% python3 -q
>>> import numpy as np
>>> from numpy import linalg as LA
>>> np.set_printoptions(suppress=True, linewidth=140)
>>> m1 = np.loadtxt("arr.csv", delimiter=",")
>>> m1
array([[0., 0., 0., 0., 0., 0., 0., 0., 2., 1., 2.],
       [0., 0., 0., 0., 1., 0., 1., 0., 0., 0., 0.],
       [0., 0., 2., 0., 0., 2., 0., 2., 0., 0., 0.],
       [1., 0., 0., 0., 0., 0., 0., 0., 1., 0., 1.],
       [0., 1., 0., 0., 1., 0., 2., 0., 0., 0., 0.],
       [0., 0., 0., 0., 0., 0., 0., 2., 0., 0., 0.],
       [0., 1., 0., 0., 1., 0., 2., 0., 0., 0., 0.],
       [0., 0., 2., 0., 0., 0., 0., 0., 0., 0., 0.],
       [2., 0., 0., 2., 0., 0., 0., 0., 0., 0., 1.],
       [0., 0., 0., 0., 0., 0., 0., 0., 2., 0., 1.],
       [0., 0., 0., 0., 0., 0., 0., 0., 0., 2., 1.]])
>>> Uu, sv, Vt = LA.svd(m1)
>>> vecs = Vt[:(sv > 1e-8).sum()]
>>> rng = np.random.default_rng(657874)
>>> vec = m1[3] + 3 * m1[0] + rng.integers(2) * np.eye(11)[6]
>>> vec
array([1., 0., 0., 0., 0., 0., 0., 0., 7., 3., 7.])
>>> np.round(np.diag(vecs.T @ vecs), 3)
array([1.   , 0.667, 1.   , 1.   , 0.667, 1.   , 0.667, 1.   , 1.   , 1.   , 1.   ])
>>> np.allclose(vecs.T @ vecs @ vec, vec)
True
>>> LA.matrix_rank(np.vstack([m1, vec]))
np.int64(10)
>>> rk = LA.matrix_rank(m1)
>>> rk
np.int64(10)
>>> null = LA.svd(m1)[2][rk:].T
>>> null.shape
(11, 1)
>>> np.round(null @ null.T, 3) + 0
array([[ 0.   ,  0.   ,  0.   ,  0.   ,  0.   ,  0.   ,  0.   ,  0.   ,  0.   ,  0.   ,  0.   ],
       [ 0.   ,  0.333,  0.   ,  0.   ,  0.333,  0.   , -0.333,  0.   ,  0.   ,  0.   ,  0.   ],
       [ 0.   ,  0.   ,  0.   ,  0.   ,  0.   ,  0.   ,  0.   ,  0.   ,  0.   ,  0.   ,  0.   ],
       [ 0.   ,  0.   ,  0.   ,  0.   ,  0.   ,  0.   ,  0.   ,  0.   ,  0.   ,  0.   ,  0.   ],
       [ 0.   ,  0.333,  0.   ,  0.   ,  0.333,  0.   , -0.333,  0.   ,  0.   ,  0.   ,  0.   ],
       [ 0.   ,  0.   ,  0.   ,  0.   ,  0.   ,  0.   ,  0.   ,  0.   ,  0.   ,  0.   ,  0.   ],
       [ 0.   , -0.333,  0.   ,  0.   , -0.333,  0.   ,  0.333,  0.   ,  0.   ,  0.   ,  0.   ],
       [ 0.   ,  0.   ,  0.   ,  0.   ,  0.   ,  0.   ,  0.   ,  0.   ,  0.   ,  0.   ,  0.   ],
       [ 0.   ,  0.   ,  0.   ,  0.   ,  0.   ,  0.   ,  0.   ,  0.   ,  0.   ,  0.   ,  0.   ],
       [ 0.   ,  0.   ,  0.   ,  0.   ,  0.   ,  0.   ,  0.   ,  0.   ,  0.   ,  0.   ,  0.   ],
       [ 0.   ,  0.   ,  0.   ,  0.   ,  0.   ,  0.   ,  0.   ,  0.   ,  0.   ,  0.   ,  0.   ]])
>>> np.round(null[:, 0] / null[np.abs(null[:, 0]).round(6).argmax(), 0], 3) + 0
array([ 0.,  1.,  0.,  0.,  1.,  0., -1.,  0.,  0.,  0.,  0.])
>>> LA.matrix_rank(m1, rtol=0.1)
np.int64(9)
>>> round(LA.norm(m1, 2) / LA.norm(m1), 3)
np.float64(0.525)
>>> np.argsort(-LA.norm(m1, axis=0).round(6), kind="stable")[:3]
array([6, 8, 2])
>>> Uu, sv, Vt = LA.svd(m1)
>>> sv.round(3) + 0
array([4.236, 3.864, 3.682, 2.873, 2.08 , 2.   , 1.035, 0.665, 0.646, 0.245, 0.   ])
>>> np.argmax(sv[:-1] / (sv[1:] + 1e-6)) + 1
np.int64(10)
>>> other = Uu[:, :10] @ np.diag(sv[:10]) @ Vt[:10]
>>> round(float(LA.norm(m1 - other) / LA.norm(m1)), 3)
0.0
>>> other.round(3) + 0
array([[0., 0., 0., 0., 0., 0., 0., 0., 2., 1., 2.],
       [0., 0., 0., 0., 1., 0., 1., 0., 0., 0., 0.],
       [0., 0., 2., 0., 0., 2., 0., 2., 0., 0., 0.],
       [1., 0., 0., 0., 0., 0., 0., 0., 1., 0., 1.],
       [0., 1., 0., 0., 1., 0., 2., 0., 0., 0., 0.],
       [0., 0., 0., 0., 0., 0., 0., 2., 0., 0., 0.],
       [0., 1., 0., 0., 1., 0., 2., 0., 0., 0., 0.],
       [0., 0., 2., 0., 0., 0., 0., 0., 0., 0., 0.],
       [2., 0., 0., 2., 0., 0., 0., 0., 0., 0., 1.],
       [0., 0., 0., 0., 0., 0., 0., 0., 2., 0., 1.],
       [0., 0., 0., 0., 0., 0., 0., 0., 0., 2., 1.]])
